$ python -q
>>> import numpy as np
>>> np.set_printoptions(precision=4, suppress=True, linewidth=140)
>>> arr = np.load("dump.npy")
>>> arr
array([[ 0.9   , -2.2   , -0.3   , -0.7   ,  2.6   ],
       [-0.3   , -2.    ,  0.5   , -0.6   ,  0.4   ],
       [ 1.2   ,  0.2   , -1.2   , -1.1   ,  0.5   ],
       [ 1.4   , -0.2   , -1.9   ,  0.    , -1.3   ],
       [-1.2   , -1.    ,  1.9   , -1.5   ,  0.6   ],
       [ 0.1   , -2.    , -2.6   ,  0.4   , -0.1   ],
       [ 1.3   ,  0.5   , -1.1   , -0.2   , -2.    ],
       [-0.8   ,  1.1   , -0.5   , -0.6   , -0.2   ],
       [ 1.356 , -0.2172, -1.8365, -0.057 , -1.2481],
       [ 0.7   , -0.7   , -0.9   , -2.1   ,  1.    ],
       [ 0.4   , -1.    ,  1.9   , -2.5   ,  0.8   ],
       [-0.2   , -0.6   , -0.4   , -0.8   ,  0.    ],
       [ 0.3   , -0.6   , -0.4   , -0.1   ,  0.2   ]])
>>> C2 = np.cov(arr, rowvar=False)
>>> arr.std(axis=0)
array([0.8159, 0.9524, 1.2931, 0.8185, 1.1227])
>>> np.linalg.eigvalsh(C2)[::-1]
array([3.1408, 1.3018, 0.6473, 0.3734, 0.1433])
>>> np.corrcoef(arr.T)
array([[ 1.    ,  0.1547, -0.5672,  0.2053, -0.2753],
       [ 0.1547,  1.    , -0.1858,  0.0368, -0.5963],
       [-0.5672, -0.1858,  1.    , -0.7064,  0.4493],
       [ 0.2053,  0.0368, -0.7064,  1.    , -0.5131],
       [-0.2753, -0.5963,  0.4493, -0.5131,  1.    ]])
>>> np.polyfit(arr[:, 0], arr[:, 1], 1)
array([ 0.1806, -0.7422])
>>> np.round(np.corrcoef(arr[:, 0], arr[:, 1])[0, 1], 4)
np.float64(0.1547)
>>> np.median(arr, axis=0)
array([ 0.4, -0.6, -0.5, -0.6,  0.2])
>>> print(np.argwhere(np.triu(np.abs(np.corrcoef(arr.T)) > 0.8, 1)))
[]
>>> cen = (arr - arr.mean(axis=0)) / arr.std(axis=0)
>>> cen.std(axis=0)
array([1., 1., 1., 1., 1.])
>>> np.argwhere(np.abs(cen) > 2)
array([[ 0,  4],
       [10,  3]])
>>> c = np.linalg.lstsq(np.delete(cen, 1, axis=1), cen[:, 1])[0]
>>> print(np.abs(c).argmax())
3
>>> c
array([-0.104 , -0.2721, -0.5321, -0.7757])
>>> E = np.array([[2, 2, 2, 3, 1, 0],
...     [1, 1, 2, 3, 0, 3],
...     [0, 1, 1, 1, 3, 1],
...     [2, 1, 0, 2, 2, 2],
...     [0, 0, 2, 2, 2, 2],
...     [3, 2, 3, 3, 3, 1],
...     [0, 3, 3, 1, 2, 3],
...     [3, 1, 3, 3, 3, 0]])
>>> E[-1] = E[0] + 5 * E[1]
>>> print(E)
[[ 2  2  2  3  1  0]
 [ 1  1  2  3  0  3]
 [ 0  1  1  1  3  1]
 [ 2  1  0  2  2  2]
 [ 0  0  2  2  2  2]
 [ 3  2  3  3  3  1]
 [ 0  3  3  1  2  3]
 [ 7  7 12 18  1 15]]
>>> u, r1 = E[3], E[0]
>>> u @ r1
np.int64(14)
>>> pr = (u @ r1) / (u @ u) * u
>>> np.round(np.linalg.norm(u + r1) ** 2 + np.linalg.norm(u - r1) ** 2, 4)
np.float64(78.0)
>>> np.linalg.matrix_rank(np.outer(u, r1))
np.int64(1)
>>> r1 - pr
array([ 0.3529,  1.1765,  2.    ,  1.3529, -0.6471, -1.6471])
